% python3 -q
>>> import numpy as np
>>> np.set_printoptions(precision=2, suppress=True, linewidth=140, legacy="1.25")
>>> rnd = lambda a: np.round(a, 2) + 0
>>> X = np.load("data.npy")
>>> X
array([[ 0,  1,  3, -1,  2],
       [-1,  0, -1,  3,  1],
       [-3,  1,  0,  1, -3],
       [ 1, -3, -1,  0,  1],
       [-2, -1,  3, -1,  0]])
>>> # antisymmetric, zero diagonal
>>> rk = np.linalg.matrix_rank(X)
>>> rk
4
>>> null = np.linalg.svd(X)[2][rk:].T
>>> rnd(X @ null)
array([[0.],
       [0.],
       [0.],
       [0.],
       [0.]])
>>> rnd(null @ null.T)
array([[ 0.31, -0.07,  0.27,  0.27, -0.24],
       [-0.07,  0.02, -0.06, -0.06,  0.05],
       [ 0.27, -0.06,  0.24,  0.24, -0.21],
       [ 0.27, -0.06,  0.24,  0.24, -0.21],
       [-0.24,  0.05, -0.21, -0.21,  0.19]])
>>> rnd(null[:, 0] / null[np.abs(null[:, 0]).round(6).argmax(), 0])
array([ 1.  , -0.22,  0.89,  0.89, -0.78])
>>> np.argsort(-np.linalg.norm(X, axis=0).round(6), kind="stable")[:3]
array([2, 0, 4])
>>> rnd(np.linalg.norm(X, 2) / np.linalg.norm(X))
0.61
>>> np.linalg.cond(X) > 100
True
>>> np.linalg.matrix_rank(X, rtol=0.1)
4
>>> rng = np.random.default_rng(3)
>>> z = rng.permutation(5)
>>> z
array([4, 2, 1, 3, 0])
>>> Y = X[z][:, z]
>>> np.diag(Y)
array([0, 0, 0, 0, 0])
>>> rnd(np.linalg.det(Y)), rnd(np.linalg.det(X[z]))
(0.0, 0.0)
>>> W0 = np.load("mat.npy")
>>> W0
array([[0, 1, 1, 0, 2, 0, 2, 1, 0, 1, 2],
       [2, 0, 1, 1, 0, 2, 0, 2, 1, 0, 1],
       [1, 2, 0, 1, 1, 0, 2, 0, 2, 1, 0],
       [0, 1, 2, 0, 1, 1, 0, 2, 0, 2, 1],
       [1, 0, 1, 2, 0, 1, 1, 0, 2, 0, 2],
       [2, 1, 0, 1, 2, 0, 1, 1, 0, 2, 0],
       [0, 2, 1, 0, 1, 2, 0, 1, 1, 0, 2],
       [2, 0, 2, 1, 0, 1, 2, 0, 1, 1, 0],
       [0, 2, 0, 2, 1, 0, 1, 2, 0, 1, 1],
       [1, 0, 2, 0, 2, 1, 0, 1, 2, 0, 1],
       [1, 1, 0, 2, 0, 2, 1, 0, 1, 2, 0]])
>>> gram = W0.T @ W0
>>> np.trace(gram), (W0 ** 2).sum()
(176, 176)
>>> np.diag(gram)
array([16, 16, 16, 16, 16, 16, 16, 16, 16, 16, 16])
>>> rnd(np.linalg.svd(W0, compute_uv=False) ** 2)
array([100.  ,  20.27,  20.27,  10.11,  10.11,   5.13,   5.13,   2.09,   2.09,   0.4 ,   0.4 ])
>>> A = np.load("case0.npy")
>>> rnd(A)
array([[-0.68,  0.34,  0.04, -0.43, -0.35,  0.21,  0.26],
       [ 0.29, -0.06,  0.4 , -0.23,  0.35,  0.21,  0.73],
       [-0.16, -0.52,  0.22,  0.49, -0.41,  0.48,  0.11],
       [ 0.39,  0.54, -0.45,  0.33, -0.3 ,  0.26,  0.3 ],
       [ 0.42,  0.26,  0.61, -0.23, -0.44,  0.09, -0.37],
       [-0.1 ,  0.09,  0.28,  0.35, -0.29, -0.75,  0.36],
       [-0.29,  0.49,  0.38,  0.49,  0.47,  0.2 , -0.18]])
>>> # keeps lengths
>>> np.allclose(A @ A.T, A.T @ A)
True
>>> np.allclose(A, A.T)
False
>>> np.linalg.determinant(A)
Traceback (most recent call last):
  File "<python-input-33>", line 1, in <module>
    np.linalg.determinant(A)
    ^^^^^^^^^^^^^^^^^^^^^
AttributeError: module 'numpy.linalg' has no attribute 'determinant'
>>> rnd((A + A.T) / 2)
array([[-0.68,  0.32, -0.06, -0.02,  0.03,  0.05, -0.02],
       [ 0.32, -0.06, -0.06,  0.15,  0.31,  0.15,  0.61],
       [-0.06, -0.06,  0.22,  0.02,  0.1 ,  0.38,  0.24],
       [-0.02,  0.15,  0.02,  0.33, -0.26,  0.31,  0.4 ],
       [ 0.03,  0.31,  0.1 , -0.26, -0.44, -0.1 ,  0.05],
       [ 0.05,  0.15,  0.38,  0.31, -0.1 , -0.75,  0.28],
       [-0.02,  0.61,  0.24,  0.4 ,  0.05,  0.28, -0.18]])
>>> rnd(np.sort(np.abs(np.linalg.eigvals(A))))
array([1., 1., 1., 1., 1., 1., 1.])
>>> rnd(np.linalg.det(A))
1.0
>>> A.inv()
Traceback (most recent call last):
  File "<python-input-37>", line 1, in <module>
    A.inv()
    ^^^^^
AttributeError: 'numpy.ndarray' object has no attribute 'inv'
>>> rnd(np.linalg.matrix_power(A, 3))
array([[ 0.16,  0.35,  0.09,  0.08, -0.59,  0.46, -0.53],
       [ 0.4 , -0.45,  0.01,  0.62, -0.26,  0.21,  0.39],
       [ 0.4 ,  0.53, -0.63,  0.05,  0.27,  0.18,  0.22],
       [ 0.19,  0.29,  0.71,  0.12,  0.51,  0.31,  0.09],
       [-0.15,  0.07, -0.12,  0.71,  0.3 , -0.31, -0.52],
       [ 0.23,  0.45,  0.27,  0.09, -0.37, -0.68,  0.25],
       [-0.74,  0.32, -0.02,  0.29, -0.16,  0.25,  0.42]])
>>> rnd(np.abs(np.linalg.eigvals(A)).max())
1.0
>>> rnd(np.trace(A))
-1.56
>>> rnd(np.linalg.svd(A, compute_uv=False))
array([1., 1., 1., 1., 1., 1., 1.])
>>> rnd(A[:, 0] @ A[:, 1])
0.0
>>> rnd(A @ A.T)
array([[1., 0., 0., 0., 0., 0., 0.],
       [0., 1., 0., 0., 0., 0., 0.],
       [0., 0., 1., 0., 0., 0., 0.],
       [0., 0., 0., 1., 0., 0., 0.],
       [0., 0., 0., 0., 1., 0., 0.],
       [0., 0., 0., 0., 0., 1., 0.],
       [0., 0., 0., 0., 0., 0., 1.]])
>>> rnd(np.linalg.norm(A, axis=0))
array([1., 1., 1., 1., 1., 1., 1.])
>>> x0 = np.array([-1, 4, 5, -1, -4, -4, 3])
>>> rnd(A @ np.eye(7)[3])
array([-0.43, -0.23,  0.49,  0.33, -0.23,  0.35,  0.49])
>>> rnd(A @ x0)
array([ 4.02,  1.62, -1.24,  0.24,  4.19,  6.77,  0.46])
>>> (A @ x0).argmax()
5
>>> rnd((A * x0).sum(axis=1))
array([ 4.02,  1.62, -1.24,  0.24,  4.19,  6.77,  0.46])
>>> data = np.array([[1.0, -6.0, 6.0, -2.0],
...     [4.0, -9.0, 0.0, 4.0],
...     [4.0, -12.0, 3.0, 4.0],
...     [4.0, -12.0, 0.0, 7.0]])
>>> data
array([[  1.,  -6.,   6.,  -2.],
       [  4.,  -9.,   0.,   4.],
       [  4., -12.,   3.,   4.],
       [  4., -12.,   0.,   7.]])
>>> Y = data + rng.integers(-2, 3, (4, 3)) @ rng.integers(-2, 3, (3, 4))
>>> Y
array([[ -1., -10.,  16.,   2.],
       [  4.,  -7.,  -6.,   4.],
       [  3., -13.,   6.,   6.],
       [  4., -11.,  -4.,   7.]])
>>> rnd(np.linalg.svd(Y - data, compute_uv=False))
array([14.14,  2.78,  0.41,  0.  ])
>>> np.linalg.matrix_rank(Y - data, tol=1e-8)
3
>>> np.abs(Y - data).sum(axis=1)
array([20.,  8.,  7.,  5.])
>>> Y - data
array([[-2., -4., 10.,  4.],
       [ 0.,  2., -6.,  0.],
       [-1., -1.,  3.,  2.],
       [ 0.,  1., -4.,  0.]])
>>> rnd(np.linalg.det(data[::-1]))
27.0
>>> rnd(np.linalg.eigvals(data))
array([-1., -3.,  3.,  3.])
>>> rnd(np.linalg.det(2 * data)), rnd(np.linalg.det(data))
(432.0, 27.0)
>>> z = rng.permutation(4)
>>> z
array([1, 0, 3, 2])
>>> Y = data[z][:, z]
>>> np.trace(Y)
2.0
>>> rnd(np.linalg.det(Y)), rnd(np.linalg.det(data[z]))
(27.0, 27.0)
>>> np.allclose(Y, data)
False
>>> rnd(np.sort(np.abs(np.linalg.eigvals(Y))))
array([1., 3., 3., 3.])
>>> m1 = np.array([[0, 1, 0, 1, 1, 0, 0],
...     [1, 0, 1, 1, 1, 0, 0],
...     [0, 1, 0, 1, 1, 0, 0],
...     [1, 1, 1, 0, 1, 0, 0],
...     [1, 1, 1, 1, 0, 0, 0],
...     [0, 0, 0, 0, 0, 0, 1],
...     [0, 0, 0, 0, 0, 1, 0]])
>>> evals, V = np.linalg.eigh(m1)
>>> x0 = np.array([-2, 1, 0, -2, -3, 0, 1])
>>> x0 @ m1 @ x0
18
>>> rnd(V * np.abs(evals) @ V.T)
array([[1.13, 0.38, 1.13, 0.38, 0.38, 0.  , 0.  ],
       [0.38, 1.67, 0.38, 0.67, 0.67, 0.  , 0.  ],
       [1.13, 0.38, 1.13, 0.38, 0.38, 0.  , 0.  ],
       [0.38, 0.67, 0.38, 1.67, 0.67, 0.  , 0.  ],
       [0.38, 0.67, 0.38, 0.67, 1.67, 0.  , 0.  ],
       [0.  , 0.  , 0.  , 0.  , 0.  , 1.  , 0.  ],
       [0.  , 0.  , 0.  , 0.  , 0.  , 0.  , 1.  ]])
>>> (np.sign(V[:, -1].round(6)) == np.sign(V[0, -1].round(6))).astype(int)
array([1, 1, 1, 1, 1, 0, 0])
>>> np.abs(m1).sum(axis=1).max(), rnd(np.abs(evals).max())
(4, 3.65)
>>> rnd(V * np.maximum(evals, 0) @ V.T)
array([[0.57, 0.69, 0.57, 0.69, 0.69, 0.  , 0.  ],
       [0.69, 0.84, 0.69, 0.84, 0.84, 0.  , 0.  ],
       [0.57, 0.69, 0.57, 0.69, 0.69, 0.  , 0.  ],
       [0.69, 0.84, 0.69, 0.84, 0.84, 0.  , 0.  ],
       [0.69, 0.84, 0.69, 0.84, 0.84, 0.  , 0.  ],
       [0.  , 0.  , 0.  , 0.  , 0.  , 0.5 , 0.5 ],
       [0.  , 0.  , 0.  , 0.  , 0.  , 0.5 , 0.5 ]])
